$ ipython --no-banner

In [1]: import numpy as np

In [2]: np.set_printoptions(precision=2, suppress=True, linewidth=120)

In [3]: def tidy(a):
   ...:     return np.round(a, 2) + 0
   ...: 

In [4]: X = np.loadtxt("arr.csv", delimiter=",")

In [5]: tidy(X)
Out[5]: 
array([[0.14, 0.43, 0.43],
       [0.2 , 0.6 , 0.2 ],
       [0.29, 0.43, 0.29]])

In [6]: # rows sum to 1

In [7]: X @ np.ones(3)
Out[7]: array([1., 1., 1.])

In [8]: tidy(np.sort(np.abs(np.linalg.eigvals(X)))[::-1])
Out[8]: array([1.  , 0.17, 0.14])

In [9]: pr = np.eye(3)[1]

In [10]: for _ in range(7):
    ...:     pr = pr @ X
    ...:     print(pr.round(2))
    ...: 
[0.2 0.6 0.2]
[0.21 0.53 0.26]
[0.21 0.52 0.27]
[0.21 0.52 0.27]
[0.21 0.52 0.27]
[0.21 0.52 0.27]
[0.21 0.52 0.27]

In [11]: r0 = np.array([2, 0, -2])

In [12]: B = X + np.outer(r0, np.eye(3)[2])

In [13]: tidy(B)
Out[13]: 
array([[ 0.14,  0.43,  2.43],
       [ 0.2 ,  0.6 ,  0.2 ],
       [ 0.29,  0.43, -1.71]])

In [14]: np.linalg.matrix_rank(np.linalg.inv(B) - np.linalg.inv(X), tol=1e-8)
Out[14]: np.int64(1)

In [15]: tidy(np.linalg.det(B) / np.linalg.det(X)), tidy(1 + np.linalg.solve(X, r0)[2])
Out[15]: (np.float64(8.0), np.float64(8.0))

In [16]: E = np.load("layer11.npy")

In [17]: E
Out[17]: 
array([[ 2,  2,  2, -1,  1, -2, -1],
       [ 0,  0,  1, -2, -1,  2,  1],
       [ 0,  0, -2, -2, -1,  0,  1],
       [ 0,  0,  0, -2,  1, -2,  2],
       [ 0,  0,  0,  0, -1,  1,  1],
       [ 0,  0,  0,  0,  0,  2, -1],
       [ 0,  0,  0,  0,  0,  0, -2]])

In [18]: # columns 0 and 1 are equal

In [19]: rng = np.random.default_rng(90)

In [20]: lab = rng.permutation(3)

In [21]: B = X[:, lab] * rng.choice([-1, 1], 3)

In [22]: tidy(B)
Out[22]: 
array([[-0.43,  0.43, -0.14],
       [-0.6 ,  0.2 , -0.2 ],
       [-0.43,  0.29, -0.29]])

In [23]: Uu, _, Vt = np.linalg.svd(X.T @ B)

In [24]: lab
Out[24]: array([1, 2, 0])

In [25]: tidy(np.linalg.lstsq(X, B)[0])
Out[25]: 
array([[ 0.,  0., -1.],
       [-1.,  0.,  0.],
       [ 0.,  1.,  0.]])

In [26]: tidy(Uu @ Vt)
Out[26]: 
array([[ 0.,  0., -1.],
       [-1.,  0.,  0.],
       [ 0.,  1.,  0.]])

In [27]: C2 = B.T @ B

In [28]: tidy(C2)
Out[28]: 
array([[ 0.73, -0.43,  0.3 ],
       [-0.43,  0.31, -0.18],
       [ 0.3 , -0.18,  0.14]])

In [29]: tidy(np.diag(C2))
Out[29]: array([0.73, 0.31, 0.14])

In [30]: tidy(np.trace(C2)), tidy((B ** 2).sum())
Out[30]: (np.float64(1.17), np.float64(1.17))

In [31]: tidy(np.linalg.eigvalsh(C2)[::-1])
Out[31]: array([1.12, 0.04, 0.01])

In [32]: tidy(np.linalg.det(X.T))
Out[32]: np.float64(-0.02)

In [33]: tidy(np.einsum("ii->", X))
Out[33]: np.float64(1.03)

In [34]: tidy(np.einsum("ij,ji->", X, X))
Out[34]: np.float64(1.05)

In [35]: tidy(np.linalg.det(X[::-1]))
Out[35]: np.float64(0.02)

In [36]: tidy(np.linalg.eigvals(X))
Out[36]: array([ 1.  , -0.14,  0.17])

In [37]: tidy(np.linalg.eigvals(X).sum().real)
Out[37]: np.float64(1.03)

In [38]: np.linalg.matrix_rank(E - E[0, 0] * np.eye(7))
Out[38]: np.int64(6)

In [39]: tidy(np.sort(np.linalg.eigvals(E)))
Out[39]: array([-2., -2., -2., -1.,  0.,  2.,  2.])

In [40]: np.prod(np.diag(E)), tidy(np.linalg.det(E))
Out[40]: (np.int64(0), np.float64(0.0))

In [41]: E @ E
Out[41]: 
array([[ 4,  4,  2, -8, -4, -1,  5],
       [ 0,  0, -2,  2, -2,  7, -8],
       [ 0,  0,  4,  8,  1,  3, -9],
       [ 0,  0,  0,  4, -3,  1, -5],
       [ 0,  0,  0,  0,  1,  1, -4],
       [ 0,  0,  0,  0,  0,  4,  0],
       [ 0,  0,  0,  0,  0,  0,  4]])

In [42]: [int(np.linalg.matrix_rank(np.linalg.matrix_power(E, p))) for p in range(1, 8)]
Out[42]: [6, 6, 6, 6, 6, 6, 6]
